In [1]: import numpy as np

In [2]: from numpy import linalg as LA

In [3]: np.set_printoptions(precision=3, suppress=True, linewidth=120)

In [4]: def rd(a):
   ...:     return np.round(a, 3) + 0
   ...: 

In [5]: f = np.array([0, 3, 1, 3, 2, 1, 4, 1, 5, 2, 0]) + 0.5

In [6]: mat = np.outer(f, f) / (f @ f)

In [7]: rd(mat)
Out[7]: 
array([[0.003, 0.018, 0.008, 0.018, 0.013, 0.008, 0.024, 0.008, 0.029, 0.013, 0.003],
       [0.018, 0.129, 0.055, 0.129, 0.092, 0.055, 0.166, 0.055, 0.203, 0.092, 0.018],
       [0.008, 0.055, 0.024, 0.055, 0.04 , 0.024, 0.071, 0.024, 0.087, 0.04 , 0.008],
       [0.018, 0.129, 0.055, 0.129, 0.092, 0.055, 0.166, 0.055, 0.203, 0.092, 0.018],
       [0.013, 0.092, 0.04 , 0.092, 0.066, 0.04 , 0.119, 0.04 , 0.145, 0.066, 0.013],
       [0.008, 0.055, 0.024, 0.055, 0.04 , 0.024, 0.071, 0.024, 0.087, 0.04 , 0.008],
       [0.024, 0.166, 0.071, 0.166, 0.119, 0.071, 0.214, 0.071, 0.261, 0.119, 0.024],
       [0.008, 0.055, 0.024, 0.055, 0.04 , 0.024, 0.071, 0.024, 0.087, 0.04 , 0.008],
       [0.029, 0.203, 0.087, 0.203, 0.145, 0.087, 0.261, 0.087, 0.319, 0.145, 0.029],
       [0.013, 0.092, 0.04 , 0.092, 0.066, 0.04 , 0.119, 0.04 , 0.145, 0.066, 0.013],
       [0.003, 0.018, 0.008, 0.018, 0.013, 0.008, 0.024, 0.008, 0.029, 0.013, 0.003]])

In [8]: U, sig, Vt = LA.svd(mat)

In [9]: rd(sig)
Out[9]: array([1., 0., 0., 0., 0., 0., 0., 0., 0., 0., 0.])

In [10]: B = U[:, :1] @ np.diag(sig[:1]) @ Vt[:1]

In [11]: LA.matrix_rank(B)
Out[11]: np.int64(1)

In [12]: rd(B)
Out[12]: 
array([[0.003, 0.018, 0.008, 0.018, 0.013, 0.008, 0.024, 0.008, 0.029, 0.013, 0.003],
       [0.018, 0.129, 0.055, 0.129, 0.092, 0.055, 0.166, 0.055, 0.203, 0.092, 0.018],
       [0.008, 0.055, 0.024, 0.055, 0.04 , 0.024, 0.071, 0.024, 0.087, 0.04 , 0.008],
       [0.018, 0.129, 0.055, 0.129, 0.092, 0.055, 0.166, 0.055, 0.203, 0.092, 0.018],
       [0.013, 0.092, 0.04 , 0.092, 0.066, 0.04 , 0.119, 0.04 , 0.145, 0.066, 0.013],
       [0.008, 0.055, 0.024, 0.055, 0.04 , 0.024, 0.071, 0.024, 0.087, 0.04 , 0.008],
       [0.024, 0.166, 0.071, 0.166, 0.119, 0.071, 0.214, 0.071, 0.261, 0.119, 0.024],
       [0.008, 0.055, 0.024, 0.055, 0.04 , 0.024, 0.071, 0.024, 0.087, 0.04 , 0.008],
       [0.029, 0.203, 0.087, 0.203, 0.145, 0.087, 0.261, 0.087, 0.319, 0.145, 0.029],
       [0.013, 0.092, 0.04 , 0.092, 0.066, 0.04 , 0.119, 0.04 , 0.145, 0.066, 0.013],
       [0.003, 0.018, 0.008, 0.018, 0.013, 0.008, 0.024, 0.008, 0.029, 0.013, 0.003]])

In [13]: B = np.array([[-3, 2, 0],
    ...:     [3, -2, -2],
    ...:     [3, -1, -3],
    ...:     [-3, 2, 2],
    ...:     [-3, 1, 1],
    ...:     [-1, -1, 3],
    ...:     [3, -2, 2],
    ...:     [1, 1, -2],
    ...:     [0, 3, -2],
    ...:     [-2, 1, -2],
    ...:     [0, 0, -3]])

In [14]: LA.matrix_rank(np.vstack([mat, B.T]))
Out[14]: np.int64(4)

In [15]: rd(np.einsum("ij->j", mat))
Out[15]: array([0.145, 1.016, 0.435, 1.016, 0.726, 0.435, 1.306, 0.435, 1.596, 0.726, 0.145])

In [16]: np.vstack([mat, B.T]).shape
Out[16]: (14, 11)

In [17]: rd(LA.matrix_power(mat, 2))
Out[17]: 
array([[0.003, 0.018, 0.008, 0.018, 0.013, 0.008, 0.024, 0.008, 0.029, 0.013, 0.003],
       [0.018, 0.129, 0.055, 0.129, 0.092, 0.055, 0.166, 0.055, 0.203, 0.092, 0.018],
       [0.008, 0.055, 0.024, 0.055, 0.04 , 0.024, 0.071, 0.024, 0.087, 0.04 , 0.008],
       [0.018, 0.129, 0.055, 0.129, 0.092, 0.055, 0.166, 0.055, 0.203, 0.092, 0.018],
       [0.013, 0.092, 0.04 , 0.092, 0.066, 0.04 , 0.119, 0.04 , 0.145, 0.066, 0.013],
       [0.008, 0.055, 0.024, 0.055, 0.04 , 0.024, 0.071, 0.024, 0.087, 0.04 , 0.008],
       [0.024, 0.166, 0.071, 0.166, 0.119, 0.071, 0.214, 0.071, 0.261, 0.119, 0.024],
       [0.008, 0.055, 0.024, 0.055, 0.04 , 0.024, 0.071, 0.024, 0.087, 0.04 , 0.008],
       [0.029, 0.203, 0.087, 0.203, 0.145, 0.087, 0.261, 0.087, 0.319, 0.145, 0.029],
       [0.013, 0.092, 0.04 , 0.092, 0.066, 0.04 , 0.119, 0.04 , 0.145, 0.066, 0.013],
       [0.003, 0.018, 0.008, 0.018, 0.013, 0.008, 0.024, 0.008, 0.029, 0.013, 0.003]])

In [18]: np.allclose(mat @ mat.T, mat.T @ mat)
Out[18]: True

In [19]: np.trace(mat)
Out[19]: np.float64(1.0)

In [20]: x0 = np.array([1, -1, 0, -1, -1, -1, 2, -1, 1, 0, 2])

In [21]: rd(np.eye(11) - mat)
Out[21]: 
array([[ 0.997, -0.018, -0.008, -0.018, -0.013, -0.008, -0.024, -0.008, -0.029, -0.013, -0.003],
       [-0.018,  0.871, -0.055, -0.129, -0.092, -0.055, -0.166, -0.055, -0.203, -0.092, -0.018],
       [-0.008, -0.055,  0.976, -0.055, -0.04 , -0.024, -0.071, -0.024, -0.087, -0.04 , -0.008],
       [-0.018, -0.129, -0.055,  0.871, -0.092, -0.055, -0.166, -0.055, -0.203, -0.092, -0.018],
       [-0.013, -0.092, -0.04 , -0.092,  0.934, -0.04 , -0.119, -0.04 , -0.145, -0.066, -0.013],
       [-0.008, -0.055, -0.024, -0.055, -0.04 ,  0.976, -0.071, -0.024, -0.087, -0.04 , -0.008],
       [-0.024, -0.166, -0.071, -0.166, -0.119, -0.071,  0.786, -0.071, -0.261, -0.119, -0.024],
       [-0.008, -0.055, -0.024, -0.055, -0.04 , -0.024, -0.071,  0.976, -0.087, -0.04 , -0.008],
       [-0.029, -0.203, -0.087, -0.203, -0.145, -0.087, -0.261, -0.087,  0.681, -0.145, -0.029],
       [-0.013, -0.092, -0.04 , -0.092, -0.066, -0.04 , -0.119, -0.04 , -0.145,  0.934, -0.013],
       [-0.003, -0.018, -0.008, -0.018, -0.013, -0.008, -0.024, -0.008, -0.029, -0.013,  0.997]])

In [22]: rd(mat @ x0)
Out[22]: array([0.018, 0.129, 0.055, 0.129, 0.092, 0.055, 0.166, 0.055, 0.203, 0.092, 0.018])

In [23]: rd((x0 - mat @ x0) @ (mat @ x0))
Out[23]: np.float64(0.0)

In [24]: rd(mat @ mat @ x0)
Out[24]: array([0.018, 0.129, 0.055, 0.129, 0.092, 0.055, 0.166, 0.055, 0.203, 0.092, 0.018])

In [25]: w, evecs = LA.eigh(mat)

In [26]: rd(w.sum()), np.trace(mat)
Out[26]: (np.float64(1.0), np.float64(1.0))

In [27]: rd(LA.eigvalsh(mat @ mat))
Out[27]: array([0., 0., 0., 0., 0., 0., 0., 0., 0., 0., 1.])

In [28]: np.unique(w.round(6) + 0, return_counts=True)[1]
Out[28]: array([10,  1])

In [29]: rd(evecs.T @ mat @ evecs)
Out[29]: 
array([[0., 0., 0., 0., 0., 0., 0., 0., 0., 0., 0.],
       [0., 0., 0., 0., 0., 0., 0., 0., 0., 0., 0.],
       [0., 0., 0., 0., 0., 0., 0., 0., 0., 0., 0.],
       [0., 0., 0., 0., 0., 0., 0., 0., 0., 0., 0.],
       [0., 0., 0., 0., 0., 0., 0., 0., 0., 0., 0.],
       [0., 0., 0., 0., 0., 0., 0., 0., 0., 0., 0.],
       [0., 0., 0., 0., 0., 0., 0., 0., 0., 0., 0.],
       [0., 0., 0., 0., 0., 0., 0., 0., 0., 0., 0.],
       [0., 0., 0., 0., 0., 0., 0., 0., 0., 0., 0.],
       [0., 0., 0., 0., 0., 0., 0., 0., 0., 0., 0.],
       [0., 0., 0., 0., 0., 0., 0., 0., 0., 0., 1.]])

In [30]: C = 20 * np.array([[-0.1, -1.5, 0.6, 0.2, 1.5, 0.2, -1.3, -0.7, -1.4, -0.8, 0.4],
    ...:     [-0.4, 0.3, 0.8, 0.9, -0.9, -0.5, -1.6, 0.0, 0.0, 0.0, 0.8],
    ...:     [-1.2, -0.5, 0.0, -0.1, 0.7, -1.4, 1.0, 0.2, 0.3, -0.4, 2.2]])

In [31]: rng = np.random.default_rng(646)

In [32]: z = rng.integers(0, 3, 43)

In [33]: A = C[z] + rng.normal(size=(43, 11))

In [34]: rd(A)
Out[34]: 
array([[ -7.492,   6.456,  16.231,  19.294, -17.64 , -10.266, -30.397,   0.679,  -0.647,  -0.145,  15.744],
       [ -9.036,   6.713,  14.501,  18.321, -18.755, -11.921, -32.471,  -1.803,  -0.5  ,   0.669,  16.236],
       [-22.47 ,  -9.204,   0.62 ,  -1.572,  13.009, -28.052,  21.51 ,   4.519,   6.369,  -8.35 ,  44.584],
       [ -9.85 ,   6.179,  15.812,  18.701, -18.673,  -9.748, -31.398,  -1.273,   2.605,   1.33 ,  15.677],
       [ -2.656, -30.698,  11.616,   5.876,  28.764,   4.3  , -23.929, -15.328, -27.977, -13.749,   7.934],
       [ -0.657, -30.842,  11.557,   3.938,  29.185,   4.275, -26.242, -13.96 , -25.955, -15.628,   7.617],
       [ -8.244,   4.836,  16.279,  16.355, -17.352, -10.431, -32.831,  -1.319,  -1.169,   0.961,  15.02 ],
       [ -1.514, -30.574,  12.882,   2.18 ,  30.355,   4.151, -25.334, -15.458, -27.116, -16.432,   7.917],
       [ -1.714, -30.312,  11.33 ,   3.375,  29.123,   3.82 , -25.002, -13.358, -27.846, -14.295,   9.804],
       [ -7.764,   4.818,  16.826,  17.485, -17.928,  -9.631, -32.596,  -1.103,  -1.49 ,  -1.306,  15.778],
       [ -3.037, -29.812,  10.985,   3.79 ,  30.282,   1.507, -26.02 , -14.271, -27.053, -14.12 ,   8.162],
       [ -7.496,   7.909,  16.348,  16.758, -17.969, -10.221, -30.076,  -0.696,  -0.053,  -0.454,  17.23 ],
       [ -2.413, -29.173,  12.605,   3.992,  29.79 ,   3.778, -26.217, -15.109, -27.871, -16.61 ,   8.36 ],
       [ -7.915,   5.955,  14.177,  18.477, -16.92 , -10.495, -30.188,  -0.67 ,  -0.315,  -0.32 ,  15.684],
       [ -2.705, -28.994,  10.513,   3.989,  29.031,   2.526, -26.669, -11.557, -27.265, -15.939,   7.444],
       [ -1.426, -29.229,  12.151,   3.506,  28.72 ,   3.805, -27.724, -14.468, -28.999, -15.085,   7.93 ],
       [ -7.951,   5.981,  15.659,  16.783, -18.188,  -7.881, -32.281,   0.12 ,   0.41 ,   0.931,  16.574],
       [-23.565,  -9.591,  -0.33 ,  -3.029,  13.33 , -28.208,  19.152,   3.234,   5.827,  -6.888,  43.104],
       [-24.497, -12.253,  -0.912,  -2.953,  12.848, -28.019,  19.278,   1.158,   5.169,  -7.263,  44.228],
       [ -6.013,   6.307,  16.756,  18.218, -16.55 ,  -9.3  , -33.031,  -0.344,  -1.409,  -0.145,  15.998],
       [ -9.819,   5.851,  15.971,  17.711, -17.756,  -8.814, -30.796,  -1.48 ,   0.137,   0.621,  16.252],
       [ -2.777, -28.374,  10.203,   4.991,  29.165,   3.789, -26.776, -15.28 , -29.694, -14.491,   8.452],
       [ -7.75 ,   5.497,  16.542,  18.839, -17.779,  -9.991, -28.936,   0.45 ,  -0.765,  -1.846,  16.924],
       [-24.392, -10.533,  -0.103,  -1.637,  15.29 , -27.208,  18.767,   5.692,   7.922,  -7.813,  41.934],
       [-24.537, -11.034,  -1.945,  -1.179,  14.129, -25.642,  20.254,   4.67 ,   5.9  ,  -6.957,  43.952],
       [ -9.195,   5.389,  14.861,  17.244, -18.77 ,  -9.838, -31.308,   0.946,   1.319,  -0.162,  16.522],
       [ -3.43 , -28.582,  12.299,   4.352,  31.373,   3.186, -27.395, -13.64 , -28.076, -17.782,   7.705],
       [-24.131, -11.245,  -0.398,  -2.068,  13.635, -28.405,  19.737,   3.355,   6.267,  -8.351,  42.345],
       [ -2.275, -30.584,  13.232,   3.371,  29.904,   3.651, -26.084, -14.57 , -29.718, -16.92 ,   7.214],
       [ -7.6  ,   6.019,  14.915,  17.066, -18.647,  -9.628, -30.183,  -0.387,  -0.626,   0.761,  15.592],
       [-25.489, -11.152,  -0.417,  -0.935,  13.989, -28.491,  20.23 ,   4.962,   5.948,  -7.874,  44.473],
       [ -3.572, -31.483,  11.387,   2.546,  29.562,   5.727, -25.195, -13.931, -29.191, -17.497,   9.739],
       [ -6.89 ,   4.393,  17.507,  18.679, -18.814, -10.299, -32.631,  -0.145,  -1.44 ,  -0.173,  14.866],
       [-24.605,  -9.658,   0.612,  -1.841,  13.049, -26.754,  19.787,   3.101,   7.508,  -7.888,  43.524],
       [ -2.619, -29.319,  11.24 ,   3.453,  29.944,   3.565, -25.082, -13.009, -29.247, -17.289,   7.414],
       [ -8.114,   5.226,  16.208,  17.843, -18.311, -12.191, -31.896,  -1.138,   1.469,  -1.315,  18.078],
       [ -8.076,   5.791,  14.533,  17.128, -17.798, -11.683, -30.883,   0.51 ,   0.472,  -0.204,  17.006],
       [-24.416,  -9.042,  -0.768,  -0.885,  14.747, -29.2  ,  20.075,   3.389,   7.226,  -9.019,  42.881],
       [-22.658, -10.66 ,   1.441,  -2.103,  13.332, -27.511,  20.692,   5.099,   6.791,  -8.098,  44.957],
       [-23.387,  -8.865,   0.069,  -4.771,  14.952, -28.969,  20.516,   3.63 ,   4.961,  -7.724,  44.367],
       [-10.095,   6.15 ,  14.165,  17.676, -18.447,  -8.846, -32.722,   1.009,   0.599,  -0.213,  16.279],
       [ -7.608,   7.105,  16.396,  18.35 , -18.564,  -9.981, -31.014,  -0.692,   0.043,  -0.355,  14.635],
       [ -1.836, -30.086,  12.228,   4.359,  29.713,   4.357, -25.598, -11.762, -27.01 , -15.112,   7.64 ]])

In [35]: U, sig, Vt = LA.svd(A)

In [36]: rd(sig)
Out[36]: array([245.648, 207.368, 196.42 ,   7.843,   7.521,   7.056,   6.074,   5.964,   5.38 ,   4.641,   3.688])

In [37]: B = U[:, :3] @ np.diag(sig[:3]) @ Vt[:3]

In [38]: LA.matrix_rank(B)
Out[38]: np.int64(3)

In [39]: rd(np.abs(A - B).max())
Out[39]: np.float64(2.368)

In [40]: rd(LA.norm(A - B) / LA.norm(A))
Out[40]: np.float64(0.046)

In [41]: Q, Rm = LA.qr(A)

In [42]: np.allclose(Rm.T @ Rm, A.T @ A)
Out[42]: True

In [43]: Q.shape, Rm.shape
Out[43]: ((43, 11), (11, 11))

In [44]: rd(Q.T @ Q)
Out[44]: 
array([[1., 0., 0., 0., 0., 0., 0., 0., 0., 0., 0.],
       [0., 1., 0., 0., 0., 0., 0., 0., 0., 0., 0.],
       [0., 0., 1., 0., 0., 0., 0., 0., 0., 0., 0.],
       [0., 0., 0., 1., 0., 0., 0., 0., 0., 0., 0.],
       [0., 0., 0., 0., 1., 0., 0., 0., 0., 0., 0.],
       [0., 0., 0., 0., 0., 1., 0., 0., 0., 0., 0.],
       [0., 0., 0., 0., 0., 0., 1., 0., 0., 0., 0.],
       [0., 0., 0., 0., 0., 0., 0., 1., 0., 0., 0.],
       [0., 0., 0., 0., 0., 0., 0., 0., 1., 0., 0.],
       [0., 0., 0., 0., 0., 0., 0., 0., 0., 1., 0.],
       [0., 0., 0., 0., 0., 0., 0., 0., 0., 0., 1.]])

In [45]: rd(np.trace(Q @ Q.T))
Out[45]: np.float64(11.0)
